$ ipython --no-banner

In [1]: import numpy as np

In [2]: import numpy.linalg as la

In [3]: np.set_printoptions(precision=2, suppress=True, linewidth=100)

In [4]: F = np.load("data.npy")

In [5]: F
Out[5]: 
array([[ 0.,  0.,  3.,  5.,  4.],
       [ 3.,  2.,  2.,  2., -3.],
       [ 2.,  1.,  0., -5., -1.],
       [ 0.,  0.,  0., -7.,  5.],
       [ 0.,  0.,  0.,  9.,  8.]])

In [6]: U, sigma, vt = la.svd(F)

In [7]: sigma
Out[7]: array([14.75,  9.24,  4.63,  2.36,  0.2 ])

In [8]: np.argmax(sigma[:-1] / (sigma[1:] + 1e-6)) + 1
Out[8]: np.int64(4)

In [9]: Y = U[:, :4] @ np.diag(sigma[:4]) @ vt[:4]

In [10]: round(np.abs(F - Y).max(), 2)
Out[10]: np.float64(0.13)

In [11]: Y.round(2) + 0
Out[11]: 
array([[-0.03,  0.05,  3.  ,  5.  ,  4.  ],
       [ 3.05,  1.92,  2.  ,  2.  , -3.  ],
       [ 1.92,  1.13,  0.  , -5.  , -1.  ],
       [ 0.04, -0.07,  0.  , -7.  ,  5.  ],
       [ 0.  ,  0.  ,  0.  ,  9.  ,  8.  ]])

In [12]: la.matrix_rank(Y)
Out[12]: np.int64(4)

In [13]: np.round(Y @ la.pinv(Y) @ Y, 2) + 0
Out[13]: 
array([[-0.03,  0.05,  3.  ,  5.  ,  4.  ],
       [ 3.05,  1.92,  2.  ,  2.  , -3.  ],
       [ 1.92,  1.13,  0.  , -5.  , -1.  ],
       [ 0.04, -0.07,  0.  , -7.  ,  5.  ],
       [ 0.  ,  0.  ,  0.  ,  9.  ,  8.  ]])

In [14]: np.abs(np.diag(la.qr(Y)[1])) > 1e-9
Out[14]: array([ True,  True,  True,  True, False])

In [15]: np.unique(Y.round(6), axis=0).shape
Out[15]: (5, 5)

In [16]: q = F.astype(float).copy()

In [17]: for j in range(5):
    ...:     q[:, j] -= q[:, :j] @ (q[:, :j].T @ q[:, j])
    ...:     q[:, j] /= la.norm(q[:, j])
    ...: 

In [18]: np.round(q.T @ F, 2) + 0
Out[18]: 
array([[ 3.61,  2.22,  1.66, -1.11, -3.05],
       [ 0.  ,  0.28,  1.11,  5.27, -0.83],
       [ 0.  ,  0.  ,  3.  ,  5.  ,  4.  ],
       [ 0.  ,  0.  ,  0.  , 11.4 ,  3.25],
       [ 0.  ,  0.  ,  0.  ,  0.  ,  8.86]])

In [19]: (F + F.T) / 2
Out[19]: 
array([[ 0. ,  1.5,  2.5,  2.5,  2. ],
       [ 1.5,  2. ,  1.5,  1. , -1.5],
       [ 2.5,  1.5,  0. , -2.5, -0.5],
       [ 2.5,  1. , -2.5, -7. ,  7. ],
       [ 2. , -1.5, -0.5,  7. ,  8. ]])

In [20]: np.trace(F)
Out[20]: np.float64(3.0)

In [21]: np.allclose(F @ F.T, F.T @ F)
Out[21]: False

In [22]: round(np.abs(la.eigvals(F)).max(), 2)
Out[22]: np.float64(10.56)

In [23]: U, sigma, vt = la.svd(F, full_matrices=False)

In [24]: sigma
Out[24]: array([14.75,  9.24,  4.63,  2.36,  0.2 ])

In [25]: np.cumsum(sigma ** 2) / np.sum(sigma ** 2)
Out[25]: array([0.66, 0.92, 0.98, 1.  , 1.  ])

In [26]: np.abs(U[:, 0]).round(6).argmax()
Out[26]: np.int64(4)

In [27]: np.round(U.T @ F @ vt.T, 2) + 0
Out[27]: 
array([[14.75,  0.  ,  0.  ,  0.  ,  0.  ],
       [ 0.  ,  9.24,  0.  ,  0.  ,  0.  ],
       [ 0.  ,  0.  ,  4.63,  0.  ,  0.  ],
       [ 0.  ,  0.  ,  0.  ,  2.36,  0.  ],
       [ 0.  ,  0.  ,  0.  ,  0.  ,  0.2 ]])

In [28]: sigma / sigma[0]
Out[28]: array([1.  , 0.63, 0.31, 0.16, 0.01])

In [29]: print(np.round(vt @ vt.T, 2) + 0)
[[1. 0. 0. 0. 0.]
 [0. 1. 0. 0. 0.]
 [0. 0. 1. 0. 0.]
 [0. 0. 0. 1. 0.]
 [0. 0. 0. 0. 1.]]

In [30]: print(np.abs(vt[0]))
[0.04 0.02 0.09 0.87 0.49]

In [31]: Y = np.array([[1, 0], [2, 0]])

In [32]: W0 = np.tile(Y, (2, 2))

In [33]: W0
Out[33]: 
array([[1, 0, 1, 0],
       [2, 0, 2, 0],
       [1, 0, 1, 0],
       [2, 0, 2, 0]])

In [34]: # columns 0 and 2 are equal

In [35]: rank = la.matrix_rank(W0)

In [36]: rank
Out[36]: np.int64(1)

In [37]: N = la.svd(W0)[2][rank:].T

In [38]: np.round(W0 @ N, 2) + 0
Out[38]: 
array([[0., 0., 0.],
       [0., 0., 0.],
       [0., 0., 0.],
       [0., 0., 0.]])

In [39]: [int(la.matrix_rank(W0[:i])) for i in range(1, len(W0) + 1)]
Out[39]: [1, 1, 1, 1]

In [40]: [int(la.matrix_rank(W0[:, :j + 1])) for j in range(4)]
Out[40]: [1, 1, 1, 1]

In [41]: [int(la.matrix_rank(np.delete(W0, i, axis=0))) for i in range(4)]
Out[41]: [1, 1, 1, 1]

In [42]: np.abs(np.diag(la.qr(W0)[1])) > 1e-9
Out[42]: array([ True, False, False, False])

In [43]: m1 = np.array([[-0.1, 0.5, 0.9, -1.2],
    ...:     [-1.3, 0.0, -0.1, -0.2],
    ...:     [1.0, 1.1, 1.2, 1.2],
    ...:     [-1.1, -0.3, 1.6, -0.8],
    ...:     [0.4, 0.8, -2.3, 0.0],
    ...:     [-0.2, 1.1, -0.2, -1.0],
    ...:     [-0.1, -1.3, 1.8, 1.2],
    ...:     [-1.3, 1.3, -0.8, -1.5],
    ...:     [0.9, 1.2, -0.4, -0.7],
    ...:     [0.5, 0.5, -0.5, 1.3],
    ...:     [-0.6, -0.2, -0.8, -1.3],
    ...:     [-0.4, -1.2, 0.4, -0.3]])

In [44]: m1[7] *= 10

In [45]: print(m1)
[[ -0.1   0.5   0.9  -1.2]
 [ -1.3   0.   -0.1  -0.2]
 [  1.    1.1   1.2   1.2]
 [ -1.1  -0.3   1.6  -0.8]
 [  0.4   0.8  -2.3   0. ]
 [ -0.2   1.1  -0.2  -1. ]
 [ -0.1  -1.3   1.8   1.2]
 [-13.   13.   -8.  -15. ]
 [  0.9   1.2  -0.4  -0.7]
 [  0.5   0.5  -0.5   1.3]
 [ -0.6  -0.2  -0.8  -1.3]
 [ -0.4  -1.2   0.4  -0.3]]

In [46]: # row 7 is much longer than the rest

In [47]: C2 = np.cov(m1, rowvar=False)

In [48]: np.median(m1, axis=0)
Out[48]: array([-0.15,  0.5 , -0.15, -0.5 ])

In [49]: round(np.corrcoef(m1[:, 3], m1[:, 1])[0, 1], 2)
Out[49]: np.float64(-0.96)

In [50]: Y = np.c_[m1[:, :2] @ np.array([[-1, -1], [-2, 3]]), np.array([-2, -2, -1, 0, -2, 1, 2, 1, 0, -2, 2, -3])]

In [51]: Y.round(2) + 0
Out[51]: 
array([[ -0.9,   1.6,  -2. ],
       [  1.3,   1.3,  -2. ],
       [ -3.2,   2.3,  -1. ],
       [  1.7,   0.2,   0. ],
       [ -2. ,   2. ,  -2. ],
       [ -2. ,   3.5,   1. ],
       [  2.7,  -3.8,   2. ],
       [-13. ,  52. ,   1. ],
       [ -3.3,   2.7,   0. ],
       [ -1.5,   1. ,  -2. ],
       [  1. ,   0. ,   2. ],
       [  2.8,  -3.2,  -3. ]])

In [52]: print(np.round(la.lstsq(m1, Y[:, 0])[0], 2) + 0)
[-1. -2.  0.  0.]

In [53]: np.round(la.norm(Y - m1 @ la.lstsq(m1, Y)[0], axis=0), 2) + 0
Out[53]: array([0.  , 0.  , 5.78])

In [54]: la.norm(la.qr(m1)[0].T @ Y, axis=0) ** 2 / ((Y ** 2).sum(axis=0) + 1e-12)
Out[54]: array([1.  , 1.  , 0.07])

In [55]: print(la.matrix_rank(np.c_[m1, Y]))
5

In [56]: la.matrix_rank(Y)
Out[56]: np.int64(3)
